% ipython --no-banner

In [1]: import numpy as np

In [2]: np.set_printoptions(precision=2, suppress=True, linewidth=100)

In [3]: M = np.diag(np.array([0, 1, 2, 0])) + -1 * np.eye(4, k=1) + -1 * np.eye(4, k=-1)

In [4]: M
Out[4]: 
array([[ 0., -1.,  0.,  0.],
       [-1.,  1., -1.,  0.],
       [ 0., -1.,  2., -1.],
       [ 0.,  0., -1.,  0.]])

In [5]: # symmetric

In [6]: hat = np.triu(np.array([[1, -2, -2, 0], [-3, 3, 0, -2], [1, 2, 1, 3], [2, 0, -3, 0]]), 1) + np.eye(4)

In [7]: M2 = hat @ M @ np.linalg.inv(hat)

In [8]: M2
Out[8]: 
array([[ 2.,  3.,  2.,  2.],
       [-1., -1., -1.,  1.],
       [ 0., -1., -1.,  0.],
       [ 0.,  0., -1.,  3.]])

In [9]: np.linalg.matrix_rank(M2)
Out[9]: np.int64(4)

In [10]: np.round(np.linalg.det(M2), 2)
Out[10]: np.float64(1.0)

In [11]: evals, evecs = np.linalg.eigh(M)

In [12]: x = np.array([0, 0, -2, -2])

In [13]: x @ M @ x
Out[13]: np.float64(0.0)

In [14]: print(evecs * np.maximum(evals, 0) @ evecs.T)
[[ 0.44 -0.68  0.14  0.08]
 [-0.68  1.25 -0.87  0.14]
 [ 0.14 -0.87  2.12 -0.81]
 [ 0.08  0.14 -0.81  0.36]]

In [15]: np.linalg.eigvalsh(M[1:, 1:])
Out[15]: array([-0.53,  0.65,  2.88])

In [16]: evals, evecs = np.linalg.eig(M)

In [17]: np.sort(np.linalg.eigvals(M @ M))
Out[17]: array([0.11, 0.68, 1.46, 8.74])

In [18]: np.sort(np.linalg.eigvals(np.linalg.inv(M)))
Out[18]: array([-2.96, -1.21,  0.34,  0.83])

In [19]: np.sort(np.linalg.eigvals(M.T))
Out[19]: array([-0.83, -0.34,  1.21,  2.96])

In [20]: print(round(np.abs(np.linalg.eigvals(M)).max(), 2))
2.96

In [21]: round(float(np.linalg.det(M)), 2)
Out[21]: 1.0

In [22]: M @ M
Out[22]: 
array([[ 1., -1.,  1.,  0.],
       [-1.,  3., -3.,  1.],
       [ 1., -3.,  6., -2.],
       [ 0.,  1., -2.,  1.]])

In [23]: print(np.allclose(M @ M.T, M.T @ M))
True

In [24]: np.all(np.linalg.eigvalsh(M) > 0)
Out[24]: np.False_

In [25]: [round(float(np.linalg.det(M[:i, :i])), 2) + 0 for i in range(1, 5)]
Out[25]: [0.0, -1.0, -2.0, 1.0]

In [26]: A = np.load("layer5.npy")

In [27]: A
Out[27]: 
array([[ 6., -2.,  0.,  6.],
       [-2.,  3.,  0., -3.],
       [ 0.,  0.,  2.,  0.],
       [ 6., -3.,  0., 11.]])

In [28]: # symmetric

In [29]: np.sort(np.linalg.eigvals(A).real)
Out[29]: array([ 2.,  2.,  2., 16.])

In [30]: evals, evecs = np.linalg.eigh(A)

In [31]: evals
Out[31]: array([ 2.,  2.,  2., 16.])

In [32]: np.abs(evecs[:, -1]).round(6).argmax()
Out[32]: np.int64(3)

In [33]: np.linalg.eigvalsh(A @ A)
Out[33]: array([  4.,   4.,   4., 256.])

In [34]: print(np.unique(evals.round(6) + 0, return_counts=True)[1])
[3 1]

In [35]: np.round(evecs.T @ evecs, 2) + 0
Out[35]: 
array([[1., 0., 0., 0.],
       [0., 1., 0., 0.],
       [0., 0., 1., 0.],
       [0., 0., 0., 1.]])

In [36]: evecs @ np.diag(evals) @ evecs.T
Out[36]: 
array([[ 6., -2.,  0.,  6.],
       [-2.,  3.,  0., -3.],
       [ 0.,  0.,  2.,  0.],
       [ 6., -3.,  0., 11.]])

In [37]: np.linalg.svd(A, compute_uv=False)
Out[37]: array([16.,  2.,  2.,  2.])

In [38]: evals, evecs = np.linalg.eigh(A)

In [39]: x = np.array([4, -4, -3, 0])

In [40]: x @ A @ x
Out[40]: np.float64(226.0)

In [41]: evecs * np.sqrt(evals) @ evecs.T
Out[41]: 
array([[ 2.15, -0.37,  0.  ,  1.11],
       [-0.37,  1.6 ,  0.  , -0.55],
       [ 0.  ,  0.  ,  1.41,  0.  ],
       [ 1.11, -0.55,  0.  ,  3.08]])

In [42]: np.linalg.eigvalsh(A[1:, 1:])
Out[42]: array([ 2.,  2., 12.])

In [43]: u = np.array([0, 1])

In [44]: np.correlate(A[2], A[1], "full")
Out[44]: array([ 0.,  0., -6.,  0.,  6., -4.,  0.])

In [45]: np.convolve(A[2], u)
Out[45]: array([0., 0., 0., 2., 0.])

In [46]: np.polyval(u, A[2])
Out[46]: array([1., 1., 1., 1.])

In [47]: M2 = np.linalg.inv(A)

In [48]: round(float(np.linalg.slogdet(A)[0]), 2)
Out[48]: 1.0

In [49]: round(np.linalg.cond(A), 2)
Out[49]: np.float64(8.0)

In [50]: mat = np.load("arr.npy")

In [51]: print(mat)
[[ 12.69  -4.19  13.21]
 [  6.13  -2.57  -6.29]
 [  6.6   -3.96  -0.3 ]
 [ 11.95  -3.25   8.3 ]
 [ 10.3   -3.66   6.32]
 [  6.31  -5.55   4.78]
 [  6.09  -5.82   5.3 ]
 [ -2.25  -8.31  -3.15]
 [ -1.52  -7.99  -2.78]
 [  8.72  -2.24  -2.05]
 [  5.8   -3.89  -2.24]
 [ -0.18  -5.04 -10.55]
 [ -0.27  -6.38  -5.96]
 [ 13.07  -3.26  10.66]
 [ -3.38 -10.19   1.22]
 [ -4.31  -8.2   -7.86]
 [ -0.67  -6.51  -6.32]
 [ -0.64  -5.67  -9.25]
 [ -7.15  -9.8   -8.04]
 [ -0.18  -6.08  -6.83]
 [  6.84  -0.91 -10.72]
 [  0.26  -5.25  -8.89]
 [  3.33  -6.75   2.86]]

In [52]: Ac = mat - mat.mean(axis=0)

In [53]: left, sv, VT = np.linalg.svd(Ac, full_matrices=False)

In [54]: np.abs(VT[0]).argmax()
Out[54]: np.int64(2)

In [55]: np.abs(VT[-1])
Out[55]: array([0.49, 0.84, 0.23])

In [56]: sv
Out[56]: array([40.12, 18.71,  0.01])

In [57]: np.abs(left[:, 0]).argmax()
Out[57]: np.int64(0)

In [58]: (np.sign(left[:, 0]) == np.sign(left[0, 0])).astype(int)
Out[58]: array([1, 0, 1, 1, 1, 1, 1, 0, 0, 1, 1, 0, 0, 1, 0, 0, 0, 0, 0, 0, 0, 0, 1])

In [59]: round((sv ** 2).sum() ** 2 / (sv ** 4).sum(), 2)
Out[59]: np.float64(1.42)

In [60]: print(np.round(sv ** 2 / (sv ** 2).sum(), 2) + 0)
[0.82 0.18 0.  ]

In [61]: np.round(Ac.mean(axis=0), 2) + 0
Out[61]: array([0., 0., 0.])

In [62]: VT[0] * np.sign(VT[0, np.abs(VT[0]).argmax()])
Out[62]: array([0.61, 0.14, 0.78])
